$ python -q
>>> import numpy as np
>>> np.set_printoptions(suppress=True, linewidth=100)
>>> def tidy(a):
...     return np.round(a, 2) + 0
... 
>>> feats = np.loadtxt("run15.csv", delimiter=",")
>>> tidy(feats)
array([[ 0.66, -0.05,  0.31,  0.  , -0.36],
       [-0.05,  0.09, -0.11,  0.25, -0.06],
       [ 0.31, -0.11,  0.22, -0.25, -0.08],
       [ 0.  ,  0.25, -0.25,  0.75, -0.25],
       [-0.36, -0.06, -0.08, -0.25,  0.27]])
>>> # symmetric, so the eigenvalues are real
>>> np.linalg.lstsq(feats[:-1].T, feats[-1])[2]
np.int32(2)
>>> np.abs(np.diag(np.linalg.qr(feats)[1])) > 1e-9
array([ True,  True, False, False, False])
>>> hat = np.triu(np.array([[-1, -3, 3, 0, 0],
...     [2, -3, 0, 0, -2],
...     [-1, 3, 3, 1, 0],
...     [0, 2, 3, 1, -2],
...     [1, 2, 1, 2, 1]]), 1) + np.eye(5)
>>> out = hat @ feats @ np.linalg.inv(hat)
>>> tidy(np.trace(out)), tidy(np.trace(feats))
(np.float64(2.0), np.float64(2.0))
>>> tidy(np.poly(out))
array([ 1., -2.,  1.,  0.,  0.,  0.])
>>> tidy(np.linalg.det(out))
np.float64(0.0)
>>> U, sig, Vt = np.linalg.svd(feats)
>>> vecs = Vt[:(sig > 1e-8).sum()]
>>> rng = np.random.default_rng(77)
>>> vec = feats[4] + 5 * feats[2] + rng.integers(2) * np.eye(5)[4]
>>> tidy(vec)
array([ 1.18, -0.59,  1.04, -1.49, -0.14])
>>> np.linalg.matrix_rank(np.vstack([feats, vec]))
np.int64(2)
>>> rank = np.linalg.matrix_rank(feats)
>>> rank
np.int64(2)
>>> ns = np.linalg.svd(feats)[2][rank:].T
>>> np.allclose(feats @ ns, 0)
True
>>> [int(np.linalg.matrix_rank(feats[:i])) for i in range(1, len(feats) + 1)]
[1, 2, 2, 2, 2]
>>> [int(np.linalg.matrix_rank(feats[:, :j + 1])) for j in range(5)]
[1, 2, 2, 2, 2]
>>> ns.shape
(5, 3)
>>> [int(np.linalg.matrix_rank(np.delete(feats, i, axis=0))) for i in range(5)]
[2, 2, 2, 2, 2]
>>> tidy(feats @ ns)
array([[0., 0., 0.],
       [0., 0., 0.],
       [0., 0., 0.],
       [0., 0., 0.],
       [0., 0., 0.]])
